In [1]: import numpy as np

In [2]: import numpy.linalg as la

In [3]: np.set_printoptions(precision=2, suppress=True, linewidth=140)

In [4]: data = np.load("case5.npy")

In [5]: data
Out[5]: 
array([[ 2,  0,  0],
       [ 0, -5,  0],
       [ 0,  0, -6]])

In [6]: def softmax(z):
   ...:     e = np.exp(z - z.max(axis=-1, keepdims=True))
   ...:     return e / e.sum(axis=-1, keepdims=True)
   ...: 

In [7]: softmax(data).sum(axis=1)
Out[7]: array([1., 1., 1.])

In [8]: np.round(softmax(data[2]), 2) + 0
Out[8]: array([0.5, 0.5, 0. ])

In [9]: np.round(softmax(data[2] + -3), 2) + 0
Out[9]: array([0.5, 0.5, 0. ])

In [10]: S = data @ data.T / np.sqrt(3)

In [11]: np.round(softmax(S), 2) + 0
Out[11]: 
array([[0.83, 0.08, 0.08],
       [0.  , 1.  , 0.  ],
       [0.  , 0.  , 1.  ]])

In [12]: np.round(softmax(S)[2] @ data, 2) + 0
Out[12]: array([ 0.,  0., -6.])

In [13]: E = np.load("w.npy")

In [14]: E
Out[14]: 
array([[-31.71, -32.36, -16.14,   7.96],
       [-64.1 , -64.41, -31.88,  16.15],
       [ 55.74,  56.59,  28.18, -14.11],
       [-47.43, -47.88, -24.24,  11.8 ]])

In [15]: (E + E.T) / 2
Out[15]: 
array([[-31.71, -48.23,  19.8 , -19.73],
       [-48.23, -64.41,  12.36, -15.87],
       [ 19.8 ,  12.36,  28.18, -19.17],
       [-19.73, -15.87, -19.17,  11.8 ]])

In [16]: left, s, vt = la.svd(E, full_matrices=False)

In [17]: np.round(left.T @ E @ vt.T, 2) + 0
Out[17]: 
array([[156.47,   0.  ,   0.  ,   0.  ],
       [  0.  ,   0.55,   0.  ,   0.  ],
       [  0.  ,   0.  ,   0.31,   0.  ],
       [  0.  ,   0.  ,   0.  ,   0.06]])

In [18]: np.round(vt @ vt.T, 2) + 0
Out[18]: 
array([[1., 0., 0., 0.],
       [0., 1., 0., 0.],
       [0., 0., 1., 0.],
       [0., 0., 0., 1.]])

In [19]: np.round(s / s[0], 2) + 0
Out[19]: array([1., 0., 0., 0.])

In [20]: np.abs(left[:, 0]).round(6).argmax()
Out[20]: np.int64(1)

In [21]: np.cumsum(s ** 2) / np.sum(s ** 2)
Out[21]: array([1., 1., 1., 1.])

In [22]: np.abs(vt[0])
Out[22]: array([0.65, 0.66, 0.33, 0.16])

In [23]: M = np.loadtxt("layer17.csv", delimiter=",")

In [24]: M
Out[24]: 
array([[ 1., -1., -1.,  1., -1.,  1.,  1., -1.],
       [ 1.,  1.,  1.,  1., -1., -1., -1., -1.],
       [ 1., -1.,  1., -1., -1.,  1., -1.,  1.]])

In [25]: M.mean(axis=0)
Out[25]: array([ 1.  , -0.33,  0.33,  0.33, -1.  ,  0.33, -0.33, -0.33])

In [26]: M.sum(axis=1)
Out[26]: array([0., 0., 0.])

In [27]: np.count_nonzero(M)
Out[27]: np.int64(24)

In [28]: np.round(la.norm(M), 2)
Out[28]: np.float64(4.9)

In [29]: np.abs(M).max()
Out[29]: np.float64(1.0)

In [30]: M - M[0]
Out[30]: 
array([[ 0.,  0.,  0.,  0.,  0.,  0.,  0.,  0.],
       [ 0.,  2.,  2.,  0.,  0., -2., -2.,  0.],
       [ 0.,  0.,  2., -2.,  0.,  0., -2.,  2.]])

In [31]: np.diff(M, axis=0)
Out[31]: 
array([[ 0.,  2.,  2.,  0.,  0., -2., -2.,  0.],
       [ 0., -2.,  0., -2.,  0.,  2.,  0.,  2.]])

In [32]: r0, g = M[0], M[2]

In [33]: r0 @ g
Out[33]: np.float64(0.0)

In [34]: r0 @ r0
Out[34]: np.float64(8.0)

In [35]: pr = (r0 @ g) / (r0 @ r0) * r0

In [36]: g - pr
Out[36]: array([ 1., -1.,  1., -1., -1.,  1., -1.,  1.])

In [37]: pr
Out[37]: array([ 0., -0., -0.,  0., -0.,  0.,  0., -0.])

In [38]: np.outer(r0, g)
Out[38]: 
array([[ 1., -1.,  1., -1., -1.,  1., -1.,  1.],
       [-1.,  1., -1.,  1.,  1., -1.,  1., -1.],
       [-1.,  1., -1.,  1.,  1., -1.,  1., -1.],
       [ 1., -1.,  1., -1., -1.,  1., -1.,  1.],
       [-1.,  1., -1.,  1.,  1., -1.,  1., -1.],
       [ 1., -1.,  1., -1., -1.,  1., -1.,  1.],
       [ 1., -1.,  1., -1., -1.,  1., -1.,  1.],
       [-1.,  1., -1.,  1.,  1., -1.,  1., -1.]])

In [39]: (g - pr) @ r0
Out[39]: np.float64(0.0)

In [40]: t3 = np.stack([M, -3 * M, M[::-1]])

In [41]: (t3 @ M.T).shape
Out[41]: (3, 3, 3)

In [42]: la.matrix_rank(t3)
Out[42]: array([3, 3, 3])

In [43]: np.einsum("bij,cij->bc", t3, t3)
Out[43]: 
array([[ 24., -72.,   8.],
       [-72., 216., -24.],
       [  8., -24.,  24.]])

In [44]: t3.sum(axis=0)
Out[44]: 
array([[-1.,  1.,  3., -3.,  1., -1., -3.,  3.],
       [-1., -1., -1., -1.,  1.,  1.,  1.,  1.],
       [-1.,  1., -3.,  3.,  1., -1.,  3., -3.]])

In [45]: softmax(M[0])
Out[45]: array([0.22, 0.03, 0.03, 0.22, 0.03, 0.22, 0.22, 0.03])

In [46]: np.round(softmax(10 * M[0]), 2) + 0
Out[46]: array([0.25, 0.  , 0.  , 0.25, 0.  , 0.25, 0.25, 0.  ])

In [47]: softmax(M[0] + -2)
Out[47]: array([0.22, 0.03, 0.03, 0.22, 0.03, 0.22, 0.22, 0.03])

In [48]: S = M @ M.T / np.sqrt(8)

In [49]: softmax(S)[0] @ M
Out[49]: array([ 1.  , -0.89, -0.79,  0.89, -1.  ,  0.89,  0.79, -0.89])

In [50]: softmax(S + np.triu(np.full(S.shape, -np.inf), 1))
Out[50]: 
array([[1.  , 0.  , 0.  ],
       [0.06, 0.94, 0.  ],
       [0.05, 0.05, 0.89]])

In [51]: softmax(S).round(6).argmax(axis=1)
Out[51]: array([0, 1, 2])

In [52]: rng = np.random.default_rng(185914)

In [53]: out = M + rng.integers(-2, 3, (3, 1)) @ rng.integers(-2, 3, (1, 8))

In [54]: out
Out[54]: 
array([[ 0., -1.,  0.,  0.,  1.,  2.,  1.,  0.],
       [ 1.,  1.,  1.,  1., -1., -1., -1., -1.],
       [ 0., -1.,  2., -2.,  1.,  2., -1.,  2.]])

In [55]: np.abs(out - M).sum(axis=1)
Out[55]: array([7., 0., 7.])

In [56]: out - M
Out[56]: 
array([[-1.,  0.,  1., -1.,  2.,  1.,  0.,  1.],
       [ 0.,  0.,  0.,  0.,  0.,  0.,  0.,  0.],
       [-1.,  0.,  1., -1.,  2.,  1.,  0.,  1.]])

In [57]: W0 = np.array([[1.1, 0.9, 0.2],
    ...:     [1.4, 0.1, 1.5],
    ...:     [2.6, -0.3, -0.5],
    ...:     [0.9, -1.4, 0.5]])

In [58]: W0[0] = W0[2] + 0.05 * rng.normal(size=3)

In [59]: W0
Out[59]: 
array([[ 2.67, -0.22, -0.63],
       [ 1.4 ,  0.1 ,  1.5 ],
       [ 2.6 , -0.3 , -0.5 ],
       [ 0.9 , -1.4 ,  0.5 ]])

In [60]: out = np.c_[W0[:, :2] @ np.array([[2, 3], [0, 0]]), np.array([-1, 3, -2, 1])]

In [61]: out
Out[61]: 
array([[ 5.33,  8.  , -1.  ],
       [ 2.8 ,  4.2 ,  3.  ],
       [ 5.2 ,  7.8 , -2.  ],
       [ 1.8 ,  2.7 ,  1.  ]])

In [62]: np.round(la.lstsq(W0, out[:, 0])[0], 2) + 0
Out[62]: array([2., 0., 0.])

In [63]: np.unique(out.round(6), axis=0).shape
Out[63]: (4, 3)

In [64]: np.abs(np.diag(la.qr(out)[1])) > 1e-9
Out[64]: array([ True, False,  True])

In [65]: np.round(la.norm(W0[2], 1), 2), round(la.norm(W0[2], np.inf), 2)
Out[65]: (np.float64(3.4), np.float64(2.6))

In [66]: la.norm(W0, axis=1).argmax()
Out[66]: np.int64(0)

In [67]: round(la.norm(W0, 1), 2), np.round(la.norm(W0, np.inf), 2)
Out[67]: (np.float64(7.57), np.float64(3.51))

In [68]: left, s, vt = la.svd(W0, full_matrices=False)

In [69]: s / s[0]
Out[69]: array([1.  , 0.43, 0.31])

In [70]: np.round(vt @ vt.T, 2) + 0
Out[70]: 
array([[1., 0., 0.],
       [0., 1., 0.],
       [0., 0., 1.]])

In [71]: s
Out[71]: array([4.13, 1.79, 1.27])

In [72]: np.round(left.T @ W0 @ vt.T, 2) + 0
Out[72]: 
array([[4.13, 0.  , 0.  ],
       [0.  , 1.79, 0.  ],
       [0.  , 0.  , 1.27]])

In [73]: np.cumsum(s ** 2) / np.sum(s ** 2)
Out[73]: array([0.78, 0.93, 1.  ])

In [74]: F = np.diag(np.array([-1, -1, 1]))

In [75]: F
Out[75]: 
array([[-1,  0,  0],
       [ 0, -1,  0],
       [ 0,  0,  1]])

In [76]: round(float(la.eigvalsh(F).min()), 2)
Out[76]: -1.0

In [77]: [round(float(la.det(F[:i, :i])), 2) + 0 for i in range(1, 4)]
Out[77]: [-1.0, 1.0, 1.0]

In [78]: np.all(la.eigvalsh(F) > 0)
Out[78]: np.False_

In [79]: x = np.array([0, 6, 1])

In [80]: target = W0 @ x

In [81]: np.round(la.lstsq(W0, target)[0], 2) + 0
Out[81]: array([0., 6., 1.])

In [82]: target
Out[82]: array([-1.92,  2.1 , -2.3 , -7.9 ])

In [83]: target = target + 0.05 * rng.normal(size=4)

In [84]: target
Out[84]: array([-1.91,  2.05, -2.34, -7.96])

In [85]: b, *_ = la.lstsq(W0, target)

In [86]: [round(float(la.norm(la.solve(W0.T @ W0 + lam * np.eye(3), W0.T @ target))), 2) for lam in (0, 1, 10, 100)]
Out[86]: [6.11, 3.85, 1.06, 0.18]

In [87]: b
Out[87]: array([-0.01,  6.03,  0.97])
